% ipython --no-banner

In [1]: import numpy as np

In [2]: from numpy import linalg as LA

In [3]: np.set_printoptions(precision=2, suppress=True, linewidth=100)

In [4]: M = np.loadtxt("block19.csv", delimiter=",")

In [5]: M
Out[5]: 
array([[0., 1., 0., 1.],
       [1., 0., 1., 1.],
       [0., 1., 0., 1.],
       [1., 1., 1., 0.]])

In [6]: rng = np.random.default_rng(1909)

In [7]: idx = rng.permutation(4)

In [8]: idx
Out[8]: array([3, 2, 1, 0])

In [9]: M2 = M[idx][:, idx]

In [10]: np.round(LA.det(M2), 2), np.round(LA.det(M[idx]), 2)
Out[10]: (np.float64(0.0), np.float64(0.0))

In [11]: np.allclose(M2, M)
Out[11]: False

In [12]: np.diag(M2)
Out[12]: array([0., 0., 0., 0.])

In [13]: (M + M.T) / 2
Out[13]: 
array([[0., 1., 0., 1.],
       [1., 0., 1., 1.],
       [0., 1., 0., 1.],
       [1., 1., 1., 0.]])

In [14]: round(LA.det(M), 2)
Out[14]: np.float64(0.0)

In [15]: LA.matrix_power(M, 3)
Out[15]: 
array([[2., 5., 2., 5.],
       [5., 4., 5., 5.],
       [2., 5., 2., 5.],
       [5., 5., 5., 4.]])

In [16]: np.allclose(M @ M.T, M.T @ M)
Out[16]: True

In [17]: m1 = np.load("mat.npy")

In [18]: m1
Out[18]: 
array([[ 0, -2,  1,  0, -1, -2,  0],
       [ 2,  0, -3,  0,  1,  1, -2],
       [-1,  3,  0,  3,  3,  0,  2],
       [ 0,  0, -3,  0,  0, -1,  0],
       [ 1, -1, -3,  0,  0,  2,  1],
       [ 2, -1,  0,  1, -2,  0, -1],
       [ 0,  2, -2,  0, -1,  1,  0]])

In [19]: # skew-symmetric

In [20]: np.diff(m1, axis=0)
Out[20]: 
array([[ 2,  2, -4,  0,  2,  3, -2],
       [-3,  3,  3,  3,  2, -1,  4],
       [ 1, -3, -3, -3, -3, -1, -2],
       [ 1, -1,  0,  0,  0,  3,  1],
       [ 1,  0,  3,  1, -2, -2, -2],
       [-2,  3, -2, -1,  1,  1,  1]])

In [21]: m1.shape
Out[21]: (7, 7)

In [22]: m1.sum(axis=0)
Out[22]: array([  4,   1, -10,   4,   0,   1,   0])

In [23]: np.unravel_index(np.abs(m1).argmax(), m1.shape)
Out[23]: (np.int64(1), np.int64(2))

In [24]: np.count_nonzero(m1)
Out[24]: np.int64(30)

In [25]: data = np.eye(10, dtype=int)[rng.permutation(10)]

In [26]: data
Out[26]: 
array([[0, 1, 0, 0, 0, 0, 0, 0, 0, 0],
       [1, 0, 0, 0, 0, 0, 0, 0, 0, 0],
       [0, 0, 0, 1, 0, 0, 0, 0, 0, 0],
       [0, 0, 0, 0, 0, 1, 0, 0, 0, 0],
       [0, 0, 1, 0, 0, 0, 0, 0, 0, 0],
       [0, 0, 0, 0, 0, 0, 0, 1, 0, 0],
       [0, 0, 0, 0, 0, 0, 0, 0, 0, 1],
       [0, 0, 0, 0, 1, 0, 0, 0, 0, 0],
       [0, 0, 0, 0, 0, 0, 0, 0, 1, 0],
       [0, 0, 0, 0, 0, 0, 1, 0, 0, 0]])

In [27]: np.round(LA.norm(data, "nuc"), 2)
Out[27]: np.float64(10.0)

In [28]: LA.norm(data, axis=1)
Out[28]: array([1., 1., 1., 1., 1., 1., 1., 1., 1., 1.])

In [29]: LA.norm(data, axis=1).argmax()
Out[29]: np.int64(0)

In [30]: round(float(LA.norm(data) ** 2 / LA.norm(data, 2) ** 2), 2)
Out[30]: 10.0

In [31]: LA.norm(data, axis=0)
Out[31]: array([1., 1., 1., 1., 1., 1., 1., 1., 1., 1.])

In [32]: vec = np.array([-2, 2, 0, 0, -2, -1, -3, -1, -3, -1])

In [33]: data.T @ (data @ vec)
Out[33]: array([-2,  2,  0,  0, -2, -1, -3, -1, -3, -1])

In [34]: [p for p in range(1, 25) if np.allclose(LA.matrix_power(data, p), np.eye(10))]
Out[34]: [10, 20]

In [35]: np.sort(np.abs(np.degrees(np.angle(LA.eigvals(data)))))
Out[35]: array([  0.,   0.,   0.,   0.,  72.,  72., 144., 144., 180., 180.])

In [36]: np.abs(LA.eigvals(data))
Out[36]: array([1., 1., 1., 1., 1., 1., 1., 1., 1., 1.])

In [37]: np.round(LA.norm(vec), 2), round(float(LA.norm(data @ vec)), 2)
Out[37]: (np.float64(5.74), 5.74)
